% python3 -q
>>> import numpy as np
>>> import numpy.linalg as la
>>> np.set_printoptions(suppress=True, linewidth=140)
>>> cent = np.array([[-3, 3, 1, -1], [1, -3, 1, -2], [-3, -2, -2, -3], [-2, 0, -3, -1]])
>>> rng = np.random.default_rng(63775)
>>> X = (rng.random((15, 4)) < 0.25) @ cent
>>> X
array([[-3, -2, -2, -3],
       [-6,  1, -1, -4],
       [ 0,  0,  0,  0],
       [ 0,  0,  0,  0],
       [ 0,  0,  0,  0],
       [-4, -5, -4, -6],
       [ 1, -3,  1, -2],
       [-3, -2, -2, -3],
       [-5, -2, -5, -4],
       [-1, -3, -2, -3],
       [ 1, -3,  1, -2],
       [-5, -2, -5, -4],
       [-3,  3,  1, -1],
       [ 0,  0,  0,  0],
       [ 0,  0,  0,  0]])
>>> ang = np.radians(36)
>>> r_ = np.eye(4)
>>> r_[1, 1] = r_[0, 0] = np.cos(ang)
>>> r_[1, 0], r_[0, 1] = -np.sin(ang), np.sin(ang)
>>> r_.round(2)
array([[ 0.81,  0.59,  0.  ,  0.  ],
       [-0.59,  0.81,  0.  ,  0.  ],
       [ 0.  ,  0.  ,  1.  ,  0.  ],
       [ 0.  ,  0.  ,  0.  ,  1.  ]])
>>> M2 = X @ r_.T
>>> round(float(la.det(r_)), 2), np.round(np.trace(r_), 2)
(1.0, np.float64(3.62))
>>> np.round(np.abs(M2 - X).max(axis=0), 2)
array([2.34, 3.34, 0.  , 0.  ])
>>> np.allclose(la.norm(X, axis=1), la.norm(M2, axis=1))
True
>>> t3 = np.stack([X, -3 * X, X[::-1]])
>>> la.matrix_rank(t3.reshape(3, -1))
np.int64(2)
>>> la.matrix_rank(t3)
array([4, 4, 4])
>>> (t3 @ X.T).shape
(3, 15, 15)
>>> mat = np.load("m.npy")
>>> mat
array([[1.  , 0.  ],
       [0.57, 0.43]])
>>> mat @ np.ones(2)
array([1., 1.])
>>> mat.sum(axis=1)
array([1., 1.])
>>> p = np.eye(2)[0]
>>> for _ in range(4):
...     p = p @ mat
...     print(p.round(2))
... 
[1. 0.]
[1. 0.]
[1. 0.]
[1. 0.]
>>> W1 = np.array([[1, 3, 2, 0, 2], [3, -1, -2, 1, 2]])
>>> coef = np.array([0, 1, 3, 2, 1])
>>> hid = np.maximum(mat @ W1 + coef, 0)
>>> (hid > 0).mean(axis=0)
array([1., 1., 1., 1., 1.])
>>> cent = np.array([[2, -2, 1], [-1, -1, -1], [-2, 2, 0], [1, 2, -1], [0, 1, 2]])
>>> np.round(hid @ cent, 2)
array([[-10.  ,  11.  ,   1.  ],
       [ -2.69,   8.42,   3.15]])
>>> lab = rng.permutation(2)
>>> lab
array([0, 1])
>>> M2 = mat[lab][:, lab]
>>> round(la.det(M2), 2), round(la.det(mat[lab]), 2)
(np.float64(0.43), np.float64(0.43))
>>> E = np.load("arr.npy")
>>> E
array([[-26.78,  12.3 ,   8.83],
       [-28.17,  12.  ,   8.59],
       [-26.79,  10.83,   9.18],
       [-25.8 ,  12.09,  10.45],
       [-25.38,  13.36,  10.1 ],
       [-27.27,  12.19,   9.86],
       [-27.25,  11.37,   9.54],
       [-26.79,  13.55,   9.42],
       [-26.34,  12.92,   8.54],
       [-27.46,   9.86,   8.5 ]])
>>> mat.reshape(2, -1)
array([[1.  , 0.  ],
       [0.57, 0.43]])
>>> t3 = mat.reshape(2, 2, -1)
>>> np.round(np.einsum("ihd,ihd->ih", t3, t3), 2)
array([[1.  , 0.  ],
       [0.32, 0.18]])
>>> np.swapaxes(t3, 1, 2)[0]
array([[1., 0.]])
>>> t3.transpose(1, 0, 2)
array([[[1.  ],
        [0.57]],

       [[0.  ],
        [0.43]]])
>>> t3[:, 0]
array([[1.  ],
       [0.57]])
>>> q, _ = la.qr(np.array([[-0.3], [1.7], [1.2]]))
>>> K = q @ q.T
>>> K.round(2)
array([[ 0.02, -0.12, -0.08],
       [-0.12,  0.65,  0.46],
       [-0.08,  0.46,  0.33]])
>>> f, g = K[2], K[1]
>>> round(float(f @ f), 2)
0.33
>>> p = (f @ g) / (f @ f) * f
>>> np.round((g - p) @ f, 2)
np.float64(-0.0)
>>> np.round(g - p, 2) + 0
array([0., 0., 0.])
>>> la.matrix_rank(np.outer(f, g))
np.int64(1)
>>> p.round(2)
array([-0.12,  0.65,  0.46])
